% python3 -q
>>> import numpy as np
>>> np.set_printoptions(precision=2, suppress=True, linewidth=140, floatmode="fixed")
>>> rd = lambda a: np.round(a, 2) + 0
>>> O, _ = np.linalg.qr(np.array([[0.2, 0.0, -0.6], [0.0, -0.8, -0.2], [-0.2, 2.1, -0.5]]))
>>> ev = np.array([2, 2, 2])
>>> F = O @ np.diag(ev) @ O.T
>>> rd(F)
array([[2.00, 0.00, 0.00],
       [0.00, 2.00, 0.00],
       [0.00, 0.00, 2.00]])
>>> data = np.load("data.npy")
>>> data
array([[ 2.94, -3.24,  1.33],
       [ 0.72, -0.13,  0.21],
       [-0.34, -0.02, -0.56],
       [ 2.67, -3.15,  0.82],
       [ 1.68, -1.48,  0.58],
       [-3.02,  3.15, -1.03],
       [ 0.33, -0.08, -0.06],
       [ 1.59, -1.16,  0.30],
       [ 1.41, -1.55,  0.35],
       [ 1.85, -2.05,  0.63],
       [ 1.72, -1.86,  0.47],
       [-0.48,  0.08, -0.34],
       [ 3.14, -3.25,  0.55],
       [ 2.99, -3.20,  1.00],
       [-4.77,  5.21, -1.68],
       [-3.61,  3.48, -1.64],
       [-5.01,  5.08, -1.47],
       [ 3.43, -3.50,  1.01],
       [-1.72,  1.58, -0.08],
       [ 0.04,  0.02, -0.27],
       [-3.24,  3.03, -0.70],
       [ 4.95, -4.38,  1.86]])
>>> cen = data - data.mean(axis=0)
>>> V = np.linalg.svd(cen)[2][:1]
>>> out = cen - cen @ V.T @ V
>>> rd(np.diag(V.T @ V))
array([0.47, 0.48, 0.05])
>>> rd(np.linalg.norm(out) / np.linalg.norm(cen))
np.float64(0.08)
>>> rd(out.std(axis=0))
array([0.15, 0.16, 0.25])
>>> lab = data[:, 2] > np.median(data[:, 2])
>>> u = data[lab].mean(axis=0) - data[~lab].mean(axis=0)
>>> np.argsort(-np.abs(u).round(6), kind="stable")
array([1, 0, 2])
>>> rd(u)
array([ 4.50, -4.57,  1.50])
>>> rd((((data - data.mean(axis=0)) @ u > 0) == lab).mean())
np.float64(0.95)
>>> lab.astype(int)
array([1, 0, 0, 1, 1, 0, 0, 1, 1, 1, 1, 0, 1, 1, 0, 0, 0, 1, 0, 0, 0, 1])
>>> ((data - data.mean(axis=0)) @ u > 0).astype(int)
array([1, 1, 0, 1, 1, 0, 0, 1, 1, 1, 1, 0, 1, 1, 0, 0, 0, 1, 0, 0, 0, 1])
>>> P = data @ np.linalg.solve(data.T @ data, data.T)
>>> rd(np.trace(P))
np.float64(3.0)
>>> rd(P @ data[:, 0])
array([ 2.94,  0.72, -0.34,  2.67,  1.68, -3.02,  0.33,  1.59,  1.41,  1.85,  1.72, -0.48,  3.14,  2.99, -4.77, -3.61, -5.01,  3.43, -1.72,
        0.04, -3.24,  4.95])
>>> rd(np.linalg.eigvalsh(P))
array([0.00, 0.00, 0.00, 0.00, 0.00, 0.00, 0.00, 0.00, 0.00, 0.00, 0.00, 0.00, 0.00, 0.00, 0.00, 0.00, 0.00, 0.00, 0.00, 1.00, 1.00, 1.00])
